$ python3 -q
>>> import numpy as np
>>> from numpy import linalg as LA
>>> np.set_printoptions(precision=3, suppress=True, linewidth=140)
>>> F = np.array([[5, 5, 1, 5, -5, -5],
...     [-3, -2, 5, -3, 2, 0],
...     [0, -2, 0, 5, -5, 5],
...     [-5, -5, 1, 2, 0, 1]])
>>> A2 = np.array([[-4, 4], [-4, 9], [6, -4], [4, 9], [3, 0], [0, 8]])
>>> np.einsum("ik,kj->ij", F, A2)
array([[-29,  66],
       [ 44, -77],
       [ 13,  67],
       [ 54, -43]])
>>> np.einsum("ij->j", F)
array([-3, -4,  7,  9, -8,  1])
>>> A2.T @ F.T
array([[-29,  44,  13,  54],
       [ 66, -77,  67, -43]])
>>> LA.matrix_rank(np.vstack([F, A2.T]))
np.int64(6)
>>> rng = np.random.default_rng(206387)
>>> A2 = F + rng.integers(-2, 3, (4, 2)) @ rng.integers(-2, 3, (2, 6))
>>> A2
array([[ 1,  6,  5,  9, -4, -4],
       [ 1, -4,  1, -7,  2,  2],
       [-2,  0,  2,  7, -6,  1],
       [-3, -5, -1,  0, -1, -1]])
>>> np.abs(A2 - F).sum(axis=1)
array([15, 16, 13,  9])
>>> LA.matrix_rank(A2 - F, tol=1e-8)
np.int64(2)
>>> x0 = np.array([2, -1, 1, -1, 2, -2])
>>> F * x0
array([[ 10,  -5,   1,  -5, -10,  10],
       [ -6,   2,   5,   3,   4,   0],
       [  0,   2,   0,  -5, -10, -10],
       [-10,   5,   1,  -2,   0,  -2]])
>>> (F * x0).sum(axis=1)
array([  1,   8, -23,  -8])
>>> LA.norm(F @ x0) <= LA.norm(F, 2) * LA.norm(x0) + 1e-9
np.True_
>>> F @ x0
array([  1,   8, -23,  -8])
>>> np.einsum("ij,j->i", F, x0)
array([  1,   8, -23,  -8])
>>> F @ np.ones(6)
array([ 6., -1.,  3., -6.])
>>> (F @ x0).argmax()
np.int64(1)
>>> round(LA.norm(F), 3)
np.float64(17.664)
>>> F.sum(axis=1)
array([ 6, -1,  3, -6])
>>> F.sum(axis=0)
array([-3, -4,  7,  9, -8,  1])
>>> F - F[0]
array([[  0,   0,   0,   0,   0,   0],
       [ -8,  -7,   4,  -8,   7,   5],
       [ -5,  -7,  -1,   0,   0,  10],
       [-10, -10,   0,  -3,   5,   6]])
>>> F.mean(axis=0)
array([-0.75, -1.  ,  1.75,  2.25, -2.  ,  0.25])
>>> np.count_nonzero(F)
np.int64(20)
>>> LA.matrix_rank(F)
np.int64(4)
>>> U, s = LA.svd(F)
Traceback (most recent call last):
  File "<python-input-29>", line 1, in <module>
    U, s = LA.svd(F)
    ^^^^
ValueError: too many values to unpack (expected 2)
>>> U, s, Vt = LA.svd(F, full_matrices=False)
>>> np.round(Vt @ Vt.T, 3) + 0
array([[1., 0., 0., 0.],
       [0., 1., 0., 0.],
       [0., 0., 1., 0.],
       [0., 0., 0., 1.]])
>>> s / s[0]
array([1.   , 0.75 , 0.438, 0.274])
>>> np.allclose(U * s @ Vt, F)
True
>>> (s > 1e-8).sum()
np.int64(4)
>>> np.abs(U[:, 0]).round(6).argmax()
np.int64(0)
>>> np.round(U.T @ F @ Vt.T, 3) + 0
array([[13.059,  0.   ,  0.   ,  0.   ],
       [ 0.   ,  9.79 ,  0.   ,  0.   ],
       [ 0.   ,  0.   ,  5.726,  0.   ],
       [ 0.   ,  0.   ,  0.   ,  3.582]])
>>> s
array([13.059,  9.79 ,  5.726,  3.582])
>>> round(float(np.sqrt((s ** 2).sum())), 3), np.round(LA.norm(F), 3)
(17.664, np.float64(17.664))
>>> U.shape, s.shape, Vt.shape
((4, 4), (4,), (4, 6))
>>> arr = np.load("layer9.npy")
>>> arr
array([[-23.879,   0.049,   5.929, -26.053],
       [-20.055,  -6.927,  -1.872, -18.27 ],
       [ -8.151,  -6.898,  -4.802,  -4.835],
       [-32.277,  -6.746,   1.218, -30.669]])
>>> t = np.radians(180)
>>> r_ = np.eye(4)
>>> r_[0, 0] = r_[1, 1] = np.cos(t)
>>> r_[0, 1], r_[1, 0] = -np.sin(t), np.sin(t)
>>> r_.round(3) + 0
array([[-1.,  0.,  0.,  0.],
       [ 0., -1.,  0.,  0.],
       [ 0.,  0.,  1.,  0.],
       [ 0.,  0.,  0.,  1.]])
>>> A2 = arr @ r_.T
>>> np.round(LA.det(r_), 3), np.trace(r_)
(np.float64(1.0), np.float64(0.0))
>>> LA.svd(arr, compute_uv=False), LA.svd(A2, compute_uv=False)
(array([64.261, 11.479,  0.453,  0.01 ]), array([64.261, 11.479,  0.453,  0.01 ]))
>>> np.allclose(arr @ arr.T, A2 @ A2.T)
True
